% ipython --no-banner

In [1]: import numpy as np

In [2]: np.set_printoptions(suppress=True, linewidth=160)

In [3]: K = np.load("layer17.npy")

In [4]: print(K)
[[ 1 -2 -2]
 [ 2  0 -1]
 [-2  0 -2]
 [-1 -2 -1]]

In [5]: rng = np.random.default_rng(52)

In [6]: out = K + rng.integers(-2, 3, (4, 2)) @ rng.integers(-2, 3, (2, 3))

In [7]: print(out)
[[ 1  0 -5]
 [ 3  0  0]
 [-2  0 -2]
 [-6 -6  0]]

In [8]: print(np.linalg.matrix_rank(out - K, tol=1e-8))
2

In [9]: print(np.abs(out - K).sum(axis=1))
[ 5  2  0 10]

In [10]: print(out - K)
[[ 0  2 -3]
 [ 1  0  1]
 [ 0  0  0]
 [-5 -4  1]]

In [11]: w1 = np.array([[-3, 2, 1, -1], [2, 1, -3, 2], [2, 0, 3, -2]])

In [12]: c = np.array([-7, -6, 1, -2])

In [13]: act = np.maximum(out @ w1 + c, 0)

In [14]: print(np.linalg.matrix_rank(act))
2

In [15]: print((act > 0).astype(int))
[[0 0 0 1]
 [0 0 1 0]
 [0 0 0 1]
 [0 0 1 0]]

In [16]: cent = np.array([[-2, -2], [2, 2], [0, 0], [0, 1]])

In [17]: print(act @ cent)
[[0 7]
 [0 0]
 [0 4]
 [0 0]]

In [18]: print((act @ cent).round(6).argmax(axis=1))
[1 0 1 0]

In [19]: out = np.c_[K[:, :1] @ np.array([[3]]), np.array([1, 2, 2, 0])]

In [20]: print(out)
[[ 3  1]
 [ 6  2]
 [-6  2]
 [-3  0]]

In [21]: print(np.linalg.matrix_rank(np.c_[K, out]))
4

In [22]: print(np.round(np.linalg.norm(np.linalg.qr(K)[0].T @ out, axis=0) ** 2 / ((out ** 2).sum(axis=0) + 1e-12), 2))
[1.   0.96]

In [23]: proj = out @ np.linalg.solve(out.T @ out, out.T)

In [24]: print(np.linalg.matrix_rank(np.eye(4) - proj))
2

In [25]: print(proj.round(2))
[[ 0.19  0.38  0.02 -0.09]
 [ 0.38  0.76  0.04 -0.18]
 [ 0.02  0.04  0.94  0.22]
 [-0.09 -0.18  0.22  0.1 ]]

In [26]: print(np.round(np.diag(proj), 2))
[0.19 0.76 0.94 0.1 ]

In [27]: print(np.trace(proj))
2.0

In [28]: print(np.round(np.linalg.eigvalsh(proj), 2) + 0)
[0. 0. 1. 1.]

In [29]: print(np.round((np.eye(4) - proj) @ out, 2) + 0)
[[0. 0.]
 [0. 0.]
 [0. 0.]
 [0. 0.]]

In [30]: vec = np.array([-3, -6, -6])

In [31]: rhs = K @ vec

In [32]: print(np.round(np.linalg.pinv(K) @ K, 2) + 0)
[[1. 0. 0.]
 [0. 1. 0.]
 [0. 0. 1.]]

In [33]: print(np.round(np.linalg.solve(K.T @ K, K.T @ rhs), 2))
[-3. -6. -6.]

In [34]: print(rhs)
[21  0 18 21]

In [35]: rhs = rhs + 0.1 * rng.normal(size=4)

In [36]: print(rhs.round(2))
[21.02 -0.11 18.06 20.97]

In [37]: c, *_ = np.linalg.lstsq(K, rhs)

In [38]: print(round(np.linalg.norm(rhs - K @ c), 2))
0.09

In [39]: print(np.round(K.T @ (rhs - K @ c), 2) + 0)
[0. 0. 0.]

In [40]: data = np.load("test11.npy")

In [41]: print(data)
[[-1.6  0.9 -1.4 -0.4]
 [ 1.  -1.4 -0.2 -0.3]
 [ 1.  -0.2  0.3 -0.8]
 [ 1.4  0.4 -1.6 -1. ]
 [-1.1 -0.9 -1.4  0.6]
 [ 0.3 -0.1 -0.3  0.1]
 [-1.1  0.  -0.4  0.2]
 [ 0.2 -0.6  1.1 -2. ]
 [ 3.9  0.6 -5.4 -0.9]
 [ 1.8  0.  -1.6  1. ]
 [ 2.5 -1.5  0.3  1.1]
 [-1.7  0.   1.4  0.8]
 [ 0.6  1.7  0.   0.1]]

In [42]: th = np.radians(36)

In [43]: Rm = np.eye(4)

In [44]: Rm[1, 1] = Rm[3, 3] = np.cos(th)

In [45]: Rm[1, 3], Rm[3, 1] = -np.sin(th), np.sin(th)

In [46]: print(Rm.round(2))
[[ 1.    0.    0.    0.  ]
 [ 0.    0.81  0.   -0.59]
 [ 0.    0.    1.    0.  ]
 [ 0.    0.59  0.    0.81]]

In [47]: out = data @ Rm.T

In [48]: print(np.round(np.abs(out - data).max(axis=0), 2))
[0.   1.29 0.   1.09]

In [49]: print(np.round(np.linalg.svd(data, compute_uv=False), 2), np.round(np.linalg.svd(out, compute_uv=False), 2))
[7.97 4.29 3.17 2.56] [7.97 4.29 3.17 2.56]

In [50]: print(np.allclose(data @ data.T, out @ out.T))
True

In [51]: M = np.load("data.npy")

In [52]: print(M)
[[10  2]
 [ 2  6]]

In [53]: w, evecs = np.linalg.eigh(M)

In [54]: vec = np.array([-5, -2])

In [55]: print(np.round(vec @ M @ vec / (vec @ vec), 2), round(w[0], 2), np.round(w[-1], 2))
10.83 5.17 10.83

In [56]: print(np.round(evecs * np.sqrt(w) @ evecs.T, 2))
[[3.14 0.36]
 [0.36 2.42]]

In [57]: print((np.sign(evecs[:, -1].round(6)) == np.sign(evecs[0, -1].round(6))).astype(int))
[1 1]

In [58]: print(np.round(evecs * np.abs(w) @ evecs.T, 2))
[[10.  2.]
 [ 2.  6.]]

In [59]: left, sig = np.linalg.svd(M)
---------------------------------------------------------------------------
ValueError                                Traceback (most recent call last)
Cell In[59], line 1
----> 1 left, sig = np.linalg.svd(M)

ValueError: too many values to unpack (expected 2)

In [60]: left, sig, Vh = np.linalg.svd(M, full_matrices=False)

In [61]: print(np.round(np.cumsum(sig ** 2) / np.sum(sig ** 2), 2))
[0.81 1.  ]

In [62]: print(np.allclose(left * sig @ Vh, M))
True

In [63]: print(np.round(Vh @ Vh.T, 2) + 0)
[[1. 0.]
 [0. 1.]]

In [64]: print(round(np.sqrt((sig ** 2).sum()), 2), np.round(np.linalg.norm(M), 2))
12.0 12.0
